>>> import numpy as np
>>> from numpy import linalg as LA
>>> np.set_printoptions(suppress=True, linewidth=160)
>>> feats = np.array([[0, 15, 0, 0], [15, 10, 0, 0], [0, 9, 0, 15], [9, 6, 15, 10]])
>>> np.einsum("ii->", feats)
np.int64(20)
>>> np.kron(np.eye(2, dtype=int), feats)
array([[ 0, 15,  0,  0,  0,  0,  0,  0],
       [15, 10,  0,  0,  0,  0,  0,  0],
       [ 0,  9,  0, 15,  0,  0,  0,  0],
       [ 9,  6, 15, 10,  0,  0,  0,  0],
       [ 0,  0,  0,  0,  0, 15,  0,  0],
       [ 0,  0,  0,  0, 15, 10,  0,  0],
       [ 0,  0,  0,  0,  0,  9,  0, 15],
       [ 0,  0,  0,  0,  9,  6, 15, 10]])
>>> feats.sum(axis=0)
array([24, 40, 15, 25])
>>> np.unravel_index(np.abs(feats).argmax(), feats.shape)
(np.int64(0), np.int64(1))
>>> np.diff(feats, axis=0)
array([[ 15,  -5,   0,   0],
       [-15,  -1,   0,  15],
       [  9,  -3,  15,  -5]])
>>> B = feats / LA.norm(feats, axis=1, keepdims=True)
>>> G = B @ B.T
>>> G[3].round(2)
array([0.29, 0.51, 0.55, 1.  ])
>>> np.argwhere(np.triu(np.abs(G) > 0.95, 1))
array([], shape=(0, 2), dtype=int64)
>>> (np.abs(G) > 0.9).astype(int)
array([[1, 0, 0, 0],
       [0, 1, 0, 0],
       [0, 0, 1, 0],
       [0, 0, 0, 1]])
>>> round(float(np.degrees(np.arccos(np.clip(G[3, 2], -1, 1)))), 2)
56.31
>>> (G - 2 * np.eye(4)).round(6).argmax(axis=1)
array([1, 0, 3, 2])
>>> np.round(LA.norm(B, axis=1), 2)
array([1., 1., 1., 1.])
>>> rng = np.random.default_rng(843371)
>>> K = np.eye(5, dtype=int)[rng.permutation(5)] * np.array([-1, -3, 2, -1, 0])
>>> K
array([[ 0, -3,  0,  0,  0],
       [ 0,  0,  2,  0,  0],
       [ 0,  0,  0, -1,  0],
       [-1,  0,  0,  0,  0],
       [ 0,  0,  0,  0,  0]])
>>> # rows and columns are dependent
>>> round(LA.det(K), 2)
np.float64(0.0)
>>> (K != 0).astype(int)
array([[0, 1, 0, 0, 0],
       [0, 0, 1, 0, 0],
       [0, 0, 0, 1, 0],
       [1, 0, 0, 0, 0],
       [0, 0, 0, 0, 0]])
>>> (LA.matrix_power((K != 0) + (K.T != 0) + np.eye(5), 5) > 0).astype(int)
array([[1, 1, 1, 1, 0],
       [1, 1, 1, 1, 0],
       [1, 1, 1, 1, 0],
       [1, 1, 1, 1, 0],
       [0, 0, 0, 0, 1]])
>>> B = np.array([[2, 2, 1], [0, 1, 0]])
>>> W2 = np.kron(B, K)
>>> LA.matrix_rank(W2)
np.int64(8)
>>> round(LA.norm(W2, 2), 2), round(float(LA.norm(B, 2) * LA.norm(K, 2)), 2)
(np.float64(9.23), 9.23)
>>> idx = rng.permutation(5)
>>> idx
array([2, 1, 3, 0, 4])
>>> B = K[idx][:, idx]
>>> B
array([[ 0,  0, -1,  0,  0],
       [ 2,  0,  0,  0,  0],
       [ 0,  0,  0, -1,  0],
       [ 0, -3,  0,  0,  0],
       [ 0,  0,  0,  0,  0]])
>>> np.diag(B)
array([0, 0, 0, 0, 0])
>>> np.trace(B)
np.int64(0)
>>> np.round(np.sort(np.abs(LA.eigvals(B))), 2)
array([0.  , 1.57, 1.57, 1.57, 1.57])
>>> J = np.load("layer0.npy")
>>> J
array([[ 0,  0,  0,  0,  0, -1,  0,  0],
       [ 0,  0,  2,  0,  2,  0,  0,  0],
       [-2,  0,  0,  0,  0, -1,  2,  0],
       [ 0,  2,  0,  0,  0,  0,  0,  0],
       [ 0,  0,  0,  0,  0,  0,  0,  0],
       [-1,  0,  0,  0,  0,  0,  0,  2],
       [ 0,  1,  0,  0,  0,  0,  0,  0],
       [ 0,  2,  0,  0,  0,  0,  1,  2]])
>>> # column 4 repeats column 2
>>> left, sigma, Vt = LA.svd(J)
>>> np.argmax(sigma[:-1] / (sigma[1:] + 1e-6)) + 1
np.int64(6)
>>> B = left[:, :6] @ np.diag(sigma[:6]) @ Vt[:6]
>>> B.round(2) + 0
array([[ 0.,  0.,  0.,  0.,  0., -1.,  0.,  0.],
       [ 0.,  0.,  2.,  0.,  2.,  0.,  0.,  0.],
       [-2.,  0.,  0.,  0.,  0., -1.,  2.,  0.],
       [ 0.,  2.,  0.,  0.,  0.,  0.,  0.,  0.],
       [ 0.,  0.,  0.,  0.,  0.,  0.,  0.,  0.],
       [-1.,  0.,  0.,  0.,  0.,  0.,  0.,  2.],
       [ 0.,  1.,  0.,  0.,  0.,  0.,  0.,  0.],
       [ 0.,  2.,  0.,  0.,  0.,  0.,  1.,  2.]])
>>> np.round(LA.norm(J - B) / LA.norm(J), 2)
np.float64(0.0)
>>> B = np.array([[-1, 3, 5],
...     [6, -2, 7],
...     [-3, -7, 9],
...     [-1, -9, -4],
...     [0, 4, 9],
...     [-5, -2, 5],
...     [1, -6, -6],
...     [1, -8, 7]])
>>> np.vstack([J, B.T]).shape
(11, 8)
>>> LA.matrix_rank(np.vstack([J, B.T]))
np.int64(8)
>>> np.einsum("ik,kj->ij", J, B)
array([[  5,   2,  -5],
       [ -6,  -6,  36],
       [  9, -16, -27],
       [ 12,  -4,  14],
       [  0,   0,   0],
       [  3, -19,   9],
       [  6,  -2,   7],
       [ 15, -26,  22]])
>>> np.einsum("ik,kj->ji", J, B)
array([[  5,  -6,   9,  12,   0,   3,   6,  15],
       [  2,  -6, -16,  -4,   0, -19,  -2, -26],
       [ -5,  36, -27,  14,   0,   9,   7,  22]])
>>> B = J + rng.integers(-2, 3, (8, 6)) @ rng.integers(-2, 3, (6, 8))
>>> B
array([[ -3,   0,   1,   3,   7,   3,   0,  -2],
       [  3,  -1,   3, -10,  -8,   2,   4,  -3],
       [  2,  -7,   4, -10,  -7,   3,   3,  -5],
       [  6,   2,   0,  -6,  -8,   2,  -1,  -2],
       [  6,  -1,   2, -12, -17,  -6,   6,  -3],
       [  8,  -2,   2,   0,  -6,   4,   0,   0],
       [ -4,   2,  -3,  -6,  -5,  -6,   1,   4],
       [  4,   6,   2,   8,   4,  -2,   0,  -2]])
>>> B - J
array([[ -3,   0,   1,   3,   7,   4,   0,  -2],
       [  3,  -1,   1, -10, -10,   2,   4,  -3],
       [  4,  -7,   4, -10,  -7,   4,   1,  -5],
       [  6,   0,   0,  -6,  -8,   2,  -1,  -2],
       [  6,  -1,   2, -12, -17,  -6,   6,  -3],
       [  9,  -2,   2,   0,  -6,   4,   0,  -2],
       [ -4,   1,  -3,  -6,  -5,  -6,   1,   4],
       [  4,   4,   2,   8,   4,  -2,  -1,  -4]])
>>> np.abs(B - J).sum(axis=1)
array([20, 34, 42, 25, 53, 25, 30, 29])
>>> np.round(LA.svd(B - J, compute_uv=False), 2) + 0
array([35.12, 16.42, 12.01,  6.7 ,  4.32,  3.3 ,  0.  ,  0.  ])
>>> LA.matrix_rank(B - J, tol=1e-8)
np.int64(6)
>>> A = np.loadtxt("test1.csv", delimiter=",")
>>> A
array([[  6.,  12.,   9.,  16.],
       [-16.,  -4.,  -3., -17.],
       [  4.,  -8.,  -6.,  -4.]])
>>> left, sigma, Vt = LA.svd(A)
>>> sigma.round(2) + 0
array([31.94, 14.1 ,  0.  ])
>>> np.argmax(sigma[:-1] / (sigma[1:] + 1e-6)) + 1
np.int64(2)
>>> B = left[:, :2] @ np.diag(sigma[:2]) @ Vt[:2]
>>> round(LA.norm(A - B) / LA.norm(A), 2)
np.float64(0.0)
>>> LA.matrix_rank(A, rtol=0.05)
np.int64(2)
>>> B.round(2)
array([[  6.,  12.,   9.,  16.],
       [-16.,  -4.,  -3., -17.],
       [  4.,  -8.,  -6.,  -4.]])
>>> A[2] @ A[1]
np.float64(54.0)
>>> round(LA.norm(A, "nuc"), 2)
np.float64(46.04)
>>> np.round(LA.norm(A, 2), 2)
np.float64(31.94)
>>> LA.norm(A, axis=1).argmax()
np.int64(1)
>>> round(float(LA.norm(A[2], 1)), 2), np.round(LA.norm(A[2], np.inf), 2)
(22.0, np.float64(8.0))
>>> t = np.radians(135)
>>> Rm = np.eye(4)
>>> Rm[0, 0] = Rm[3, 3] = np.cos(t)
>>> Rm[0, 3], Rm[3, 0] = -np.sin(t), np.sin(t)
>>> Rm.round(2)
array([[-0.71,  0.  ,  0.  , -0.71],
       [ 0.  ,  1.  ,  0.  ,  0.  ],
       [ 0.  ,  0.  ,  1.  ,  0.  ],
       [ 0.71,  0.  ,  0.  , -0.71]])
>>> B = A @ Rm.T
>>> np.allclose(A @ A.T, B @ B.T)
True
>>> np.round(LA.svd(A, compute_uv=False), 2) + 0, np.round(LA.svd(B, compute_uv=False), 2) + 0
(array([31.94, 14.1 ,  0.  ]), array([31.94, 14.1 ,  0.  ]))
>>> B.round(2) + 0
array([[-15.56,  12.  ,   9.  ,  -7.07],
       [ 23.33,  -4.  ,  -3.  ,   0.71],
       [  0.  ,  -8.  ,  -6.  ,   5.66]])
>>> np.flatnonzero(LA.matrix_power((Rm != 0) + (Rm.T != 0) + np.eye(4), 4)[1])
array([1])
>>> round(float(LA.det(Rm)), 2)
1.0
>>> np.round(np.sort(LA.eigvals(Rm).real), 2)
array([-0.71, -0.71,  1.  ,  1.  ])
>>> data = np.load("dump.npy")
>>> data
array([[ 0.06, -0.21, -0.09],
       [-0.96, -0.44, -0.91],
       [-0.66,  0.55, -0.14],
       [ 0.19,  0.75,  0.62],
       [-0.55, -0.01, -0.39],
       [-0.48, -0.9 , -0.84],
       [ 0.98,  0.67,  0.96],
       [ 0.83, -0.34,  0.51],
       [ 0.17,  0.78,  0.64],
       [ 0.79, -0.47,  0.37],
       [-0.41, -0.56, -0.59],
       [-0.74, -0.92, -0.92]])
>>> idx = data[:, 2] > np.median(data[:, 2])
>>> f = data[idx].mean(axis=0) - data[~idx].mean(axis=0)
>>> ((data - data.mean(axis=0)) @ f > 0).astype(int)
array([1, 0, 0, 1, 0, 0, 1, 1, 1, 1, 0, 0])
>>> idx.astype(int)
array([1, 0, 0, 1, 0, 0, 1, 1, 1, 1, 0, 0])
